>>> import numpy as np
>>> import numpy.linalg as la
>>> np.set_printoptions(suppress=True, linewidth=100)
>>> A = np.array([[0.0, -2.0, 2.0, -1.0, -1.0, 1.0, 0.0, 0.0],
...     [-1.0, -1.0, 2.0, 2.0, 2.0, 0.0, 1.0, 0.0],
...     [2.0, -2.0, -2.0, 2.0, -2.0, 0.0, 2.0, 0.0],
...     [2.0, 0.0, -2.0, -2.0, 2.0, 2.0, 2.0, 0.0],
...     [-2.0, 1.0, 1.0, 0.0, 1.0, -1.0, -1.0, 0.0],
...     [-2.0, -1.0, -1.0, 0.0, 2.0, 1.0, -2.0, 0.0],
...     [-2.0, -2.0, -2.0, 1.0, -2.0, -2.0, 1.0, 0.0],
...     [0.0, 0.0, 0.0, 0.0, 0.0, 0.0, 0.0, 2.0]])
>>> A
array([[ 0., -2.,  2., -1., -1.,  1.,  0.,  0.],
       [-1., -1.,  2.,  2.,  2.,  0.,  1.,  0.],
       [ 2., -2., -2.,  2., -2.,  0.,  2.,  0.],
       [ 2.,  0., -2., -2.,  2.,  2.,  2.,  0.],
       [-2.,  1.,  1.,  0.,  1., -1., -1.,  0.],
       [-2., -1., -1.,  0.,  2.,  1., -2.,  0.],
       [-2., -2., -2.,  1., -2., -2.,  1.,  0.],
       [ 0.,  0.,  0.,  0.,  0.,  0.,  0.,  2.]])
>>> # 2 groups of indices that never mix
>>> (la.matrix_power((A != 0) + (A.T != 0) + np.eye(8), 8) > 0).astype(int)
array([[1, 1, 1, 1, 1, 1, 1, 0],
       [1, 1, 1, 1, 1, 1, 1, 0],
       [1, 1, 1, 1, 1, 1, 1, 0],
       [1, 1, 1, 1, 1, 1, 1, 0],
       [1, 1, 1, 1, 1, 1, 1, 0],
       [1, 1, 1, 1, 1, 1, 1, 0],
       [1, 1, 1, 1, 1, 1, 1, 0],
       [0, 0, 0, 0, 0, 0, 0, 1]])
>>> np.argsort(-la.norm(A, axis=0).round(6), kind="stable")[:3]
array([2, 4, 0])
>>> la.matrix_rank(A, rtol=0.1)
np.int64(7)
>>> la.cond(A) > 100
np.True_
>>> [round(float(x), 1) for x in la.svd(A, compute_uv=False)[:3]]
[6.5, 5.8, 4.0]
>>> round(float(la.norm(A, 2) / la.norm(A)), 1)
0.6
>>> W0 = np.load("layer5.npy")
>>> W0
array([[  9,   2,   7,  -9,   9,  -3,  -9,   6,  -2,   3,   6,   2],
       [ -1,  -8,   8,   6,  -4,  -3,  -5,  -3,  -1,   2,   1,  -5],
       [  8,   5,   8,  -4,  -9,  -9,  -7,  -1,  -4,   8,  -7,  -8],
       [  5, -30,  39,  15,  -7, -15, -29,  -6,  -6,  11,  10, -18]])
>>> [round(float(x), 1) for x in la.svd(W0, compute_uv=False)[:3]]
[69.3, 23.1, 19.2]
